% ipython --no-banner

In [1]: import numpy as np

In [2]: from numpy import linalg as LA

In [3]: np.set_printoptions(suppress=True, linewidth=200)

In [4]: def rd(a):
   ...:     return np.round(a, 1) + 0
   ...: 

In [5]: mat = np.loadtxt("sample9.csv", delimiter=",")

In [6]: mat
Out[6]: 
array([[2., 3., 1.],
       [0., 0., 0.],
       [0., 0., 0.],
       [0., 0., 0.],
       [1., 1., 1.],
       [3., 1., 1.],
       [5., 4., 2.],
       [3., 1., 1.],
       [6., 5., 3.],
       [0., 0., 0.],
       [1., 1., 1.]])

In [7]: x0 = np.array([-4, 5, -3])

In [8]: a = np.maximum(mat @ x0, 0)

In [9]: mat.T @ a
Out[9]: array([ 8., 12.,  4.])

In [10]: np.maximum(mat @ (3 * x0), 0)
Out[10]: array([12.,  0.,  0.,  0.,  0.,  0.,  0.,  0.,  0.,  0.,  0.])

In [11]: J = np.load("case12.npy")

In [12]: J
Out[12]: 
array([[ 2,  1,  2, -3],
       [ 3, -3, -1, -1],
       [ 3, -3, -1, -1]])

In [13]: x0 = np.array([1, 2, -1, -1])

In [14]: (J * x0).sum(axis=1)
Out[14]: array([ 5, -1, -1])

In [15]: J @ (2 * x0)
Out[15]: array([10, -2, -2])

In [16]: LA.norm(J @ x0) <= LA.norm(J, 2) * LA.norm(x0) + 1e-9
Out[16]: np.True_

In [17]: J @ np.eye(4)[3]
Out[17]: array([-3., -1., -1.])

In [18]: np.einsum("ij,j->i", J, x0)
Out[18]: array([ 5, -1, -1])

In [19]: np.argsort(-LA.norm(J, axis=0).round(6), kind="stable")[:3]
Out[19]: array([0, 1, 3])

In [20]: [round(float(x), 1) for x in LA.svd(J, compute_uv=False)[:3]]
Out[20]: [6.4, 4.1, 0.0]

In [21]: M2 = J[0, 0] * J[1:] - np.outer(J[1:, 0], J[0])

In [22]: M2
Out[22]: 
array([[ 0, -9, -8,  7],
       [ 0, -9, -8,  7]])

In [23]: LA.matrix_rank(M2), LA.matrix_rank(J)
Out[23]: (np.int64(1), np.int64(2))

In [24]: J[:, 0] / J[0, 0]
Out[24]: array([1. , 1.5, 1.5])

In [25]: A = np.loadtxt("dump.csv", delimiter=",")

In [26]: A
Out[26]: 
array([[-1., -3., -4.,  1.],
       [-3., -1., -3., -4.],
       [-4., -3., -1., -3.],
       [ 1., -4., -3., -1.]])

In [27]: rng = np.random.default_rng(25)

In [28]: idx = rng.permutation(4)

In [29]: M2 = A[:, idx] * rng.choice([-1, 1], 4)

In [30]: M2
Out[30]: 
array([[ 3.,  4., -1., -1.],
       [ 1.,  3.,  4., -3.],
       [ 3.,  1.,  3., -4.],
       [ 4.,  3.,  1.,  1.]])

In [31]: left, _, VT = LA.svd(A.T @ M2)

In [32]: idx
Out[32]: array([1, 2, 3, 0])

In [33]: rd(LA.lstsq(A, M2)[0])
Out[33]: 
array([[ 0.,  0.,  0.,  1.],
       [-1.,  0.,  0.,  0.],
       [ 0., -1.,  0.,  0.],
       [ 0.,  0., -1.,  0.]])

In [34]: w, evecs = LA.eigh(A)

In [35]: rd(evecs.T @ evecs)
Out[35]: 
array([[1., 0., 0., 0.],
       [0., 1., 0., 0.],
       [0., 0., 1., 0.],
       [0., 0., 0., 1.]])

In [36]: rd(np.abs(evecs[:, -1]))
Out[36]: array([0.6, 0.4, 0.4, 0.6])

In [37]: rd(LA.eigvalsh(A + 4 * np.eye(4)))
Out[37]: array([-5.3,  1.8,  6.2,  9.3])

In [38]: np.unique(w.round(6) + 0, return_counts=True)[1]
Out[38]: array([1, 1, 1, 1])

In [39]: feats = np.load("x.npy")

In [40]: rd(feats)
Out[40]: 
array([[-0.4,  0.5, -2.2, -0.5],
       [ 1.3,  1.1, -0.5,  1. ],
       [-0.2, -0.1,  0.4, -0.2],
       [ 2. ,  4.4,  2.6, -1.1]])

In [41]: M2 = feats + rng.integers(-2, 3, (4, 3)) @ rng.integers(-2, 3, (3, 4))

In [42]: rd(M2)
Out[42]: 
array([[-5.4,  4.5,  2.8,  3.5],
       [-3.7,  3.1,  3.5,  4. ],
       [-1.2, -4.1,  0.4, -3.2],
       [-4. ,  4.4,  7.6, -0.1]])

In [43]: M2 - feats
Out[43]: 
array([[-5.,  4.,  5.,  4.],
       [-5.,  2.,  4.,  3.],
       [-1., -4.,  0., -3.],
       [-6.,  0.,  5.,  1.]])

In [44]: LA.matrix_rank(M2 - feats, tol=1e-8)
Out[44]: np.int64(3)

In [45]: np.abs(M2 - feats).sum(axis=1)
Out[45]: array([18., 14.,  8., 12.])

In [46]: rd(LA.svd(M2 - feats, compute_uv=False))
Out[46]: array([13.7,  6. ,  0.6,  0. ])

In [47]: E = np.array([[0, 0, 0, 1], [0, 0, 1, 0], [0, 0, 0, 0]])

In [48]: E
Out[48]: 
array([[0, 0, 0, 1],
       [0, 0, 1, 0],
       [0, 0, 0, 0]])

In [49]: W1 = np.array([[-4, -4, -9, 4], [-8, -4, 6, 3], [-4, 8, 6, -4], [0, 9, 9, -1]])

In [50]: beta = np.array([-3, -4, -1, -5])

In [51]: H = np.maximum(E @ W1 + beta, 0)

In [52]: H
Out[52]: 
array([[0, 5, 8, 0],
       [0, 4, 5, 0],
       [0, 0, 0, 0]])

In [53]: rd((H > 0).mean(axis=0))
Out[53]: array([0. , 0.7, 0.7, 0. ])

In [54]: Z = np.array([[1, 1, 3], [2, 2, 2], [0, 2, 1], [3, 3, 1]])

In [55]: H @ Z
Out[55]: 
array([[10, 26, 18],
       [ 8, 18, 13],
       [ 0,  0,  0]])

In [56]: W1 @ Z
Out[56]: 
array([[  0, -18, -25],
       [ -7,   5, -23],
       [  0,  12,   6],
       [ 15,  33,  26]])

In [57]: (H @ Z).round(6).argmax(axis=1)
Out[57]: array([1, 1, 0])

In [58]: np.abs(np.diag(LA.qr(E)[1])) > 1e-9
Out[58]: array([False, False, False])

In [59]: rd(np.trace(LA.pinv(E) @ E))
Out[59]: np.float64(2.0)

In [60]: np.allclose(E[:-1].T @ LA.lstsq(E[:-1].T, E[-1])[0], E[-1])
Out[60]: True

In [61]: data = np.array([[-1.0, 0.0, 0.0], [0.0, -1.0, 0.0], [0.0, 0.0, 1.0]])

In [62]: # orthonormal columns

In [63]: hat = np.triu(np.array([[1, 2, 0], [2, 3, 0], [0, 1, 1]]), 1) + np.eye(3)

In [64]: M2 = hat @ data @ LA.inv(hat)

In [65]: np.trace(M2), np.trace(data)
Out[65]: (np.float64(-1.0), np.float64(-1.0))

In [66]: rd(LA.det(M2))
Out[66]: np.float64(1.0)

In [67]: O, _ = LA.qr(np.array([[-2.0, -1.4, 2.2, -1.0],
    ...:     [-0.1, 0.4, -0.5, 0.6],
    ...:     [1.5, 1.0, 0.9, -0.7],
    ...:     [-1.1, -3.0, 0.0, 0.0]]))

In [68]: w = np.array([0, 1, 2, 2])

In [69]: arr = O @ np.diag(w) @ O.T

In [70]: rd(arr)
Out[70]: 
array([[ 0.8, -0.1,  0.9, -0.3],
       [-0.1,  1.9,  0.1,  0.2],
       [ 0.9,  0.1,  1.3,  0.2],
       [-0.3,  0.2,  0.2,  0.9]])

In [71]: def softmax(z):
    ...:     e = np.exp(z - z.max(axis=-1, keepdims=True))
    ...:     return e / e.sum(axis=-1, keepdims=True)
    ...: 

In [72]: rd(softmax(10 * arr[3]))
Out[72]: array([0., 0., 0., 1.])

In [73]: scores = arr @ arr.T / np.sqrt(4)

In [74]: rd(softmax(scores)[3] @ arr)
Out[74]: array([0.2, 0.6, 0.6, 0.3])

In [75]: rd(softmax(scores + np.triu(np.full(scores.shape, -np.inf), 1)))
Out[75]: 
array([[1. , 0. , 0. , 0. ],
       [0.1, 0.9, 0. , 0. ],
       [0.3, 0.2, 0.5, 0. ],
       [0.2, 0.3, 0.2, 0.3]])

In [76]: rd(softmax(scores))
Out[76]: 
array([[0.3, 0.1, 0.4, 0.1],
       [0.1, 0.7, 0.1, 0.1],
       [0.3, 0.1, 0.4, 0.1],
       [0.2, 0.3, 0.2, 0.3]])

In [77]: rd(LA.norm(arr, 2) / LA.norm(arr))
Out[77]: np.float64(0.7)

In [78]: np.argsort(-LA.norm(arr, axis=0).round(6), kind="stable")[:3]
Out[78]: array([1, 2, 0])

In [79]: [round(float(x), 1) for x in LA.svd(arr, compute_uv=False)[:3]]
Out[79]: [2.0, 2.0, 1.0]

In [80]: rd(arr @ arr)
Out[80]: 
array([[ 1.6, -0.3,  1.8, -0.4],
       [-0.3,  3.8,  0.3,  0.6],
       [ 1.8,  0.3,  2.6,  0.2],
       [-0.4,  0.6,  0.2,  1. ]])

In [81]: np.allclose(arr @ arr.T, arr.T @ arr)
Out[81]: True

In [82]: np.allclose(arr, arr.T)
Out[82]: True

In [83]: rd(np.abs(LA.eigvals(arr)).max())
Out[83]: np.float64(2.0)

In [84]: (arr - arr.T) / 2
Out[84]: 
array([[0., 0., 0., 0.],
       [0., 0., 0., 0.],
       [0., 0., 0., 0.],
       [0., 0., 0., 0.]])

In [85]: rd((arr + arr.T) / 2)
Out[85]: 
array([[ 0.8, -0.1,  0.9, -0.3],
       [-0.1,  1.9,  0.1,  0.2],
       [ 0.9,  0.1,  1.3,  0.2],
       [-0.3,  0.2,  0.2,  0.9]])

In [86]: W1 = np.array([[-6, 6], [-3, -2], [-1, 3], [4, 5]])

In [87]: beta = np.array([0, 4])

In [88]: H = np.maximum(arr @ W1 + beta, 0)

In [89]: rd((H > 0).mean(axis=0))
Out[89]: array([0.2, 1. ])

In [90]: LA.matrix_rank(H)
Out[90]: np.int64(2)

In [91]: rd(H)
Out[91]: 
array([[ 0. , 10.3],
       [ 0. ,  0.6],
       [ 0. , 14.2],
       [ 4.7,  6.7]])

In [92]: Z = np.array([[3, -7, -8], [-1, -8, 0]])

In [93]: W1 @ Z
Out[93]: 
array([[-24,  -6,  48],
       [ -7,  37,  24],
       [ -6, -17,   8],
       [  7, -68, -32]])

In [94]: u = np.array([0, 0, 3, 2]) + 0.5

In [95]: F = np.eye(4) - 2 * np.outer(u, u) / (u @ u)

In [96]: rd(F)
Out[96]: 
array([[ 1. ,  0. , -0.2, -0.1],
       [ 0. ,  1. , -0.2, -0.1],
       [-0.2, -0.2, -0.3, -0.9],
       [-0.1, -0.1, -0.9,  0.3]])

In [97]: # symmetric

In [98]: left, sv, VT = LA.svd(F, full_matrices=False)

In [99]: rd(left.T @ F @ VT.T)
Out[99]: 
array([[1., 0., 0., 0.],
       [0., 1., 0., 0.],
       [0., 0., 1., 0.],
       [0., 0., 0., 1.]])

In [100]: (sv > 1e-8).sum()
Out[100]: np.int64(4)

In [101]: left.shape, sv.shape, VT.shape
Out[101]: ((4, 4), (4,), (4, 4))

In [102]: rd(sv)
Out[102]: array([1., 1., 1., 1.])

In [103]: O, evecs = LA.qr(F[:, :3])[0], LA.qr(F[:, 3:])[0]

In [104]: sv = LA.svd(O.T @ evecs, compute_uv=False)

In [105]: (sv > 0.9).sum()
Out[105]: np.int64(0)

In [106]: rd(LA.norm(O @ O.T - evecs @ evecs.T, 2))
Out[106]: np.float64(1.0)

In [107]: x0 = np.array([2, 0, 4, 4])

In [108]: target = F @ x0

In [109]: rd(target)
Out[109]: array([ 0.7, -1.3, -5.2, -2.6])

In [110]: rd(LA.solve(F, -3 * target))
Out[110]: array([ -6.,   0., -12., -12.])

In [111]: rd(LA.solve(F.T, F[0]))
Out[111]: array([1., 0., 0., 0.])

In [112]: rd(LA.solve(F, target + F[:, 0]))
Out[112]: array([3., 0., 4., 4.])
